In [1]: import numpy as np

In [2]: np.set_printoptions(precision=2, suppress=True, linewidth=140, sign=" ")

In [3]: M = np.load("dump.npy")

In [4]: print(M)
[[ 10.49  18.4  -17.86  -9.86]
 [ -0.67   2.78  -7.67  -0.42]
 [ -1.38   0.89  -4.83   0.28]
 [ -1.33   0.24  -3.21   0.38]
 [ -1.27   0.14  -2.87   0.37]
 [ -1.05  -0.03  -1.98   0.31]
 [ -0.52  -0.09  -0.78   0.15]
 [  1.51   0.51   1.13  -0.07]
 [  1.65   0.56   1.14  -0.01]
 [  2.29   0.62   0.56   1.03]
 [  2.21   0.31  -0.33   2.16]
 [  2.17   0.24  -0.48   2.35]
 [  1.55  -0.56  -2.02   4.28]
 [  1.37  -0.76  -2.37   4.71]
 [  0.33  -1.88  -4.1    6.93]
 [  0.04  -2.18  -4.54   7.48]
 [ -0.28  -2.51  -5.     8.08]
 [ -1.56  -3.81  -6.73  10.35]
 [ -8.16 -10.29 -14.19  20.56]]

In [5]: # looks like rank 3

In [6]: labels = M[:, 2] > np.median(M[:, 2])

In [7]: u = M[labels].mean(axis=0) - M[~labels].mean(axis=0)

In [8]: print(round(float((((M - M.mean(axis=0)) @ u > 0) == labels).mean()), 2))
0.89

In [9]: print(u)
[ 1.62 -0.09  6.53 -2.76]

In [10]: print(labels.astype(int))
[ 0  0  0  0  0  1  1  1  1  1  1  1  1  1  0  0  0  0  0]

In [11]: print(((M - M.mean(axis=0)) @ u > 0).astype(int))
[ 0  0  0  1  1  1  1  1  1  1  1  1  1  1  0  0  0  0  0]

In [12]: K = np.array([[0, 2, 2, 1, 2],
    ...:     [0, 0, 0, -1, -2],
    ...:     [0, 0, 0, 1, 0],
    ...:     [0, 0, 0, 0, 2],
    ...:     [0, 0, 0, 0, 0]])

In [13]: print(np.linalg.cond(K) > 100)
True

In [14]: print(np.einsum("ij,ji->", K, K))
0

In [15]: print(np.einsum("ii->", K))
0

In [16]: print(np.poly(K))
[ 1.  0.  0.  0.  0.  0.]

In [17]: print(round(float(np.linalg.det(K[::-1])), 2))
0.0

In [18]: print(np.linalg.eigvals(K))
[ 0.  0.  0.  0.  0.]

In [19]: np.linalg.determinant(K)
AttributeError: module 'numpy.linalg' has no attribute 'determinant'


In [20]: print((K + K.T) / 2)
[[ 0.   1.   1.   0.5  1. ]
 [ 1.   0.   0.  -0.5 -1. ]
 [ 1.   0.   0.   0.5  0. ]
 [ 0.5 -0.5  0.5  0.   1. ]
 [ 1.  -1.   0.   1.   0. ]]

In [21]: print(np.allclose(K, K.T))
False

In [22]: print((K - K.T) / 2)
[[ 0.   1.   1.   0.5  1. ]
 [-1.   0.   0.  -0.5 -1. ]
 [-1.   0.   0.   0.5  0. ]
 [-0.5  0.5 -0.5  0.   1. ]
 [-1.   1.   0.  -1.   0. ]]

In [23]: print(np.sort(np.abs(np.linalg.eigvals(K))))
[ 0.  0.  0.  0.  0.]
